% ipython --no-banner

In [1]: import numpy as np

In [2]: from numpy import linalg as LA

In [3]: np.set_printoptions(suppress=True, linewidth=140)

In [4]: K = np.loadtxt("dump.csv", delimiter=",")

In [5]: print(K.round(1) + 0)
[[-7.5  3.  -5.2 -3.7 -4.5 -1.1 -9.7 -1.9  1.1 -1.9]
 [-6.1  2.4 -4.2 -2.9 -3.4 -0.7 -8.1 -1.6  1.2 -1.6]
 [-3.5  1.3 -2.4 -1.3 -1.4 -0.1 -4.7 -1.1  1.1 -1.1]
 [-3.4  1.2 -2.3 -1.2 -1.3 -0.1 -4.5 -1.1  1.1 -1.1]
 [-2.8  0.9 -1.9 -0.9 -0.9  0.  -3.8 -1.   1.  -1. ]
 [-1.8  0.4 -1.2 -0.5 -0.3  0.1 -2.4 -0.8  0.7 -0.8]
 [-1.1  0.  -0.8 -0.3  0.   0.1 -1.3 -0.6  0.4 -0.6]
 [-0.7 -0.1 -0.6 -0.2  0.   0.1 -0.9 -0.5  0.2 -0.5]
 [-0.7 -0.1 -0.6 -0.2  0.   0.1 -0.8 -0.5  0.2 -0.5]
 [-0.3 -0.1 -0.3 -0.1  0.   0.  -0.4 -0.3  0.1 -0.3]
 [ 0.1  0.   0.1  0.   0.   0.   0.1  0.1  0.   0.1]
 [ 0.2  0.1  0.3  0.1  0.   0.   0.2  0.3  0.   0.3]
 [ 0.5  0.3  0.5  0.3  0.1  0.1  0.4  0.5  0.1  0.5]
 [ 0.6  0.4  0.7  0.4  0.1  0.1  0.5  0.7  0.1  0.7]
 [ 1.7  1.1  2.   1.4  0.6  0.4  1.4  1.8  0.7  1.8]
 [ 2.5  1.6  3.   2.3  1.1  0.8  2.   2.6  1.3  2.6]
 [ 5.4  3.2  6.5  5.4  3.3  2.2  4.3  5.3  3.3  5.3]
 [ 6.1  3.5  7.3  6.2  3.9  2.5  4.9  5.9  3.7  5.9]
 [10.   5.2 11.9 10.5  7.2  4.6  8.1  9.2  6.5  9.2]
 [10.3  5.3 12.2 10.8  7.5  4.7  8.3  9.5  6.7  9.5]
 [10.7  5.5 12.8 11.3  7.9  5.   8.7  9.8  7.   9.8]
 [12.3  6.1 14.6 13.1  9.3  5.8 10.  11.1  8.1 11.1]
 [14.1  6.8 16.6 15.  10.8  6.7 11.5 12.5  9.3 12.5]
 [14.2  6.8 16.8 15.2 10.9  6.8 11.6 12.6  9.4 12.6]
 [14.8  7.  17.5 15.8 11.5  7.1 12.1 13.1  9.8 13.1]
 [15.6  7.3 18.4 16.7 12.2  7.5 12.8 13.7 10.3 13.7]
 [18.5  8.3 21.8 20.  14.9  9.1 15.3 15.9 12.3 15.9]
 [22.5  9.5 26.3 24.3 18.6 11.2 18.7 18.9 15.  18.9]
 [23.   9.7 26.8 24.9 19.  11.4 19.1 19.2 15.3 19.2]]

In [6]: # columns 7 and 9 are equal

In [7]: rank = LA.matrix_rank(K)

In [8]: print(rank)
3

In [9]: null = LA.svd(K)[2][rank:].T

In [10]: print(LA.matrix_rank(K.T @ K), LA.matrix_rank(K @ K.T))
3 3

In [11]: print(np.allclose(K @ null, 0))
True

In [12]: print(null.shape)
(10, 7)

In [13]: print(LA.lstsq(K[:-1].T, K[-1])[2])
3

In [14]: print(round(float(np.trace(LA.pinv(K) @ K)), 1))
3.0

In [15]: print(np.unique(K.round(6), axis=0).shape)
(29, 10)

In [16]: print(np.allclose(K[:-1].T @ LA.lstsq(K[:-1].T, K[-1])[0], K[-1]))
True

In [17]: Uu, sig, vt = LA.svd(K)

In [18]: print(np.argmax(sig[:-1] / (sig[1:] + 1e-6)) + 1)
3

In [19]: A2 = Uu[:, :3] @ np.diag(sig[:3]) @ vt[:3]

In [20]: print(LA.matrix_rank(A2))
3

In [21]: print(LA.matrix_rank(K, rtol=0.05))
2

In [22]: W2 = K[[27, 13]].astype(float)

In [23]: for _ in range(7):
    ...:     z = LA.norm(K[:, None] - W2, axis=-1).argmin(axis=1)
    ...:     W2 = np.array([K[z == j].mean(axis=0) for j in range(2)])
    ...: 

In [24]: print(z)
[1 1 1 1 1 1 1 1 1 1 1 1 1 1 1 1 1 1 0 0 0 0 0 0 0 0 0 0 0]

In [25]: print(W2.round(1) + 0)
[[15.1  7.  17.8 16.1 11.8  7.3 12.4 13.2 10.  13.2]
 [-0.6  1.1  0.   0.3 -0.1  0.3 -1.3  0.4  0.9  0.4]]

In [26]: print(np.round(W2[1] - W2[0], 1))
[-15.7  -6.  -17.7 -15.9 -11.9  -7.  -13.6 -12.8  -9.1 -12.8]

In [27]: print(np.bincount(z))
[11 18]

In [28]: r0 = np.array([7, 1, 5, 3, 1, 0, 7, 0, 2, 2, 2, 9]) + 0.5

In [29]: mat = np.eye(12) - 2 * np.outer(r0, r0) / (r0 @ r0)

In [30]: print(mat.round(1) + 0)
[[ 0.6 -0.1 -0.3 -0.2 -0.1  0.  -0.4  0.  -0.1 -0.1 -0.1 -0.5]
 [-0.1  1.  -0.1  0.   0.   0.  -0.1  0.   0.   0.   0.  -0.1]
 [-0.3 -0.1  0.8 -0.1 -0.1  0.  -0.3  0.  -0.1 -0.1 -0.1 -0.4]
 [-0.2  0.  -0.1  0.9  0.   0.  -0.2  0.  -0.1 -0.1 -0.1 -0.2]
 [-0.1  0.  -0.1  0.   1.   0.  -0.1  0.   0.   0.   0.  -0.1]
 [ 0.   0.   0.   0.   0.   1.   0.   0.   0.   0.   0.   0. ]
 [-0.4 -0.1 -0.3 -0.2 -0.1  0.   0.6  0.  -0.1 -0.1 -0.1 -0.5]
 [ 0.   0.   0.   0.   0.   0.   0.   1.   0.   0.   0.   0. ]
 [-0.1  0.  -0.1 -0.1  0.   0.  -0.1  0.   1.   0.   0.  -0.2]
 [-0.1  0.  -0.1 -0.1  0.   0.  -0.1  0.   0.   1.   0.  -0.2]
 [-0.1  0.  -0.1 -0.1  0.   0.  -0.1  0.   0.   0.   1.  -0.2]
 [-0.5 -0.1 -0.4 -0.2 -0.1  0.  -0.5  0.  -0.2 -0.2 -0.2  0.3]]

In [31]: r0, r1 = mat[6], mat[0]

In [32]: print(round(float(r0 @ r1), 1))
-0.0

In [33]: pr = (r0 @ r1) / (r0 @ r0) * r0

In [34]: print(round(float(LA.norm(r0 + r1) ** 2 + LA.norm(r0 - r1) ** 2), 1))
4.0

In [35]: print(round((r1 - pr) @ r0, 1))
-0.0
